$ python3 -q
>>> import numpy as np
>>> import numpy.linalg as la
>>> np.set_printoptions(suppress=True, linewidth=200)
>>> M = np.loadtxt("a.csv", delimiter=",")
>>> M
array([[-0.6  ,  1.1  ,  0.2  , -0.9  , -1.   ,  0.2  ,  0.5  , -0.8  , -2.161,  1.1  , -0.9  , -0.4  ,  0.   ],
       [ 0.6  ,  1.6  ,  0.6  ,  0.9  ,  1.1  ,  0.2  , -0.7  , -0.3  ,  2.734, -1.4  ,  0.7  , -1.5  ,  0.1  ],
       [ 1.2  , -0.6  , -0.2  ,  0.5  ,  0.8  , -0.4  , -0.4  , -0.3  , -2.732,  1.4  , -0.6  , -0.4  , -1.5  ],
       [ 1.1  , -1.2  ,  2.1  ,  0.7  ,  1.6  , -0.6  , -0.8  , -0.5  ,  1.82 , -0.9  , -0.2  , -0.9  , -1.8  ],
       [ 0.   , -0.4  ,  1.   , -1.4  , -0.2  ,  0.2  , -1.3  ,  0.7  ,  3.409, -1.7  , -1.1  ,  0.1  , -0.3  ],
       [ 0.   ,  0.9  ,  1.3  , -0.2  ,  0.   , -0.8  ,  1.3  , -1.1  , -1.454,  0.8  ,  1.2  , -0.2  ,  1.3  ],
       [ 0.   , -1.   ,  0.3  ,  0.3  , -1.1  , -0.2  ,  0.6  , -0.4  , -0.957,  0.5  ,  0.9  , -0.8  , -0.4  ],
       [ 1.2  ,  1.3  ,  0.1  ,  1.1  ,  1.3  ,  0.4  ,  1.3  , -0.1  , -1.422,  0.8  , -1.5  ,  0.6  ,  1.   ],
       [-0.3  , -0.8  ,  1.   ,  1.   ,  1.1  , -0.2  ,  0.6  , -1.8  ,  3.125, -1.6  ,  0.9  ,  0.8  , -0.4  ],
       [-0.3  ,  1.2  ,  0.4  , -0.3  , -0.2  ,  1.2  , -0.7  , -0.7  ,  1.857, -0.9  , -0.4  ,  1.1  , -0.1  ],
       [ 0.4  ,  0.4  , -0.1  ,  0.1  , -0.5  ,  0.7  ,  0.1  , -0.8  , -1.738,  0.9  , -1.   ,  0.2  ,  0.   ],
       [-0.9  ,  0.2  ,  1.2  , -0.4  , -2.3  , -0.4  ,  1.6  ,  1.2  ,  2.293, -1.2  , -3.6  ,  0.4  , -0.6  ],
       [-0.1  ,  0.8  , -0.5  ,  0.3  ,  0.7  , -0.1  , -0.9  ,  0.   ,  2.356, -1.2  , -0.8  , -0.8  , -0.2  ],
       [-1.4  ,  1.2  ,  0.   , -0.6  ,  0.7  ,  0.4  , -1.7  , -0.1  ,  2.503, -1.3  , -0.4  , -0.6  ,  0.8  ],
       [ 1.   , -0.4  ,  0.6  ,  1.1  ,  0.6  ,  0.5  , -1.6  ,  0.1  ,  0.985, -0.5  , -1.9  , -0.6  ,  0.   ],
       [ 0.2  , -0.2  ,  0.5  ,  0.6  , -1.3  ,  0.6  , -2.1  , -1.4  , -0.234,  0.1  ,  0.5  ,  2.   , -0.7  ],
       [ 0.6  ,  2.1  , -1.2  , -0.5  , -1.2  ,  2.2  ,  0.7  ,  1.1  , -0.629,  0.4  , -0.1  ,  1.   ,  1.6  ],
       [-0.3  , -0.9  , -0.1  , -0.9  ,  0.6  ,  0.1  ,  0.1  , -0.4  , -2.92 ,  1.4  ,  1.5  ,  0.4  ,  1.3  ],
       [ 0.   , -0.1  , -1.5  ,  0.5  , -0.9  , -0.2  , -0.3  ,  0.1  ,  0.915, -0.5  ,  0.   , -0.5  ,  0.8  ],
       [-0.9  , -0.1  ,  0.6  , -1.   ,  0.   , -1.   , -0.1  , -0.6  , -1.957,  1.   ,  1.   ,  0.4  , -1.   ],
       [ 0.2  ,  0.3  ,  0.5  ,  0.1  , -0.3  ,  0.4  ,  0.   , -0.7  ,  0.681, -0.4  , -1.7  ,  0.5  , -1.1  ],
       [ 1.1  , -1.3  , -1.5  ,  0.2  ,  0.1  ,  1.7  ,  1.1  , -1.8  , -2.489,  1.2  , -0.8  , -0.8  ,  1.1  ],
       [ 0.2  ,  0.2  ,  0.   ,  0.   ,  1.3  ,  2.7  , -1.5  , -0.8  , -2.797,  1.4  ,  0.6  ,  0.   , -0.7  ],
       [-0.3  ,  0.6  , -0.2  ,  0.7  ,  0.4  ,  1.7  , -0.3  ,  0.3  , -1.083,  0.6  , -1.3  , -2.6  , -0.6  ],
       [-0.6  ,  0.5  , -0.3  ,  0.7  ,  0.2  , -1.2  ,  1.3  , -0.1  ,  0.242, -0.1  , -0.7  , -1.4  ,  0.1  ],
       [ 0.5  , -1.4  , -0.4  , -1.2  , -0.6  ,  0.2  ,  1.1  , -0.1  , -0.485,  0.2  , -0.7  ,  0.5  ,  0.2  ],
       [ 1.7  ,  0.3  ,  0.8  ,  0.2  ,  0.5  ,  0.6  ,  0.8  , -1.4  , -0.719,  0.3  , -0.7  , -1.4  , -0.9  ],
       [ 0.7  , -0.1  , -0.9  , -0.6  , -1.1  , -0.1  , -1.1  ,  0.1  , -2.442,  1.3  ,  0.6  , -1.   , -0.3  ],
       [-0.1  , -1.2  , -1.5  , -0.6  ,  0.5  , -1.1  , -0.8  ,  1.   ,  0.71 , -0.4  ,  1.   ,  0.6  , -1.8  ],
       [-1.1  ,  0.   ,  1.6  ,  1.   ,  0.   , -0.1  ,  0.5  , -0.4  ,  0.302, -0.2  , -0.2  ,  0.4  ,  0.   ],
       [-0.6  , -1.   ,  0.7  , -0.3  , -0.1  , -0.3  ,  0.2  , -0.5  ,  0.123,  0.   ,  0.   ,  1.9  ,  1.   ],
       [-2.2  ,  0.9  , -0.8  ,  0.6  , -0.1  , -1.   , -1.   ,  0.6  ,  3.491, -1.7  ,  0.5  , -0.3  ,  0.3  ]])
>>> Uu, sigma, VT = la.svd(M)
>>> np.argmax(sigma[:-1] / (sigma[1:] + 1e-6)) + 1
np.int64(12)
>>> Y = Uu[:, :12] @ np.diag(sigma[:12]) @ VT[:12]
>>> la.matrix_rank(M, rtol=0.05)
np.int64(12)
>>> np.round(la.norm(M - Y) / la.norm(M), 3)
np.float64(0.009)
>>> round(la.norm(M - Y, 2), 3), np.round(sigma[12], 3)
(np.float64(0.19), np.float64(0.19))
>>> d = la.norm(M[:, None] - M[None], axis=-1)
>>> d[20].round(6).argsort(kind="stable")[:4]
array([20,  9, 29, 14])
>>> np.flatnonzero(d[20] < d.mean() / 2)
array([20])
>>> np.unravel_index(d.round(6).argmax(), d.shape)
(np.int64(11), np.int64(22))
>>> (d + 1e9 * np.eye(32)).round(6).argmin(axis=1)
array([10, 12, 10, 14, 12,  6, 25, 10,  3, 20,  0, 20, 13, 12, 20, 30, 10, 19, 12,  6,  9, 10, 10, 26, 18, 30, 10, 10, 18, 30, 29, 13])
>>> proj = M @ la.solve(M.T @ M, M.T)
>>> np.allclose(proj @ proj, proj)
True
>>> G = np.cov(M, rowvar=False)
>>> np.argwhere(np.triu(np.abs(np.corrcoef(M.T)) > 0.8, 1))
array([[8, 9]])
>>> np.round(np.median(M, axis=0), 3)
array([ 0.   ,  0.1  ,  0.15 ,  0.15 ,  0.   ,  0.15 , -0.05 , -0.35 , -0.056,  0.05 , -0.3  , -0.1  , -0.05 ])
>>> round(np.corrcoef(M[:, 2], M[:, 3])[0, 1], 3)
np.float64(0.15)
>>> G.shape
(13, 13)
>>> O, vecs = la.qr(M[:, :3])[0], la.qr(M[:, 3:])[0]
>>> sigma = la.svd(O.T @ vecs, compute_uv=False)
>>> (sigma > 0.9).sum()
np.int64(0)
>>> sigma.round(3)
array([0.67 , 0.625, 0.542])
>>> np.round(np.degrees(np.arccos(sigma.clip(0, 1))), 3)
array([47.908, 51.344, 57.198])
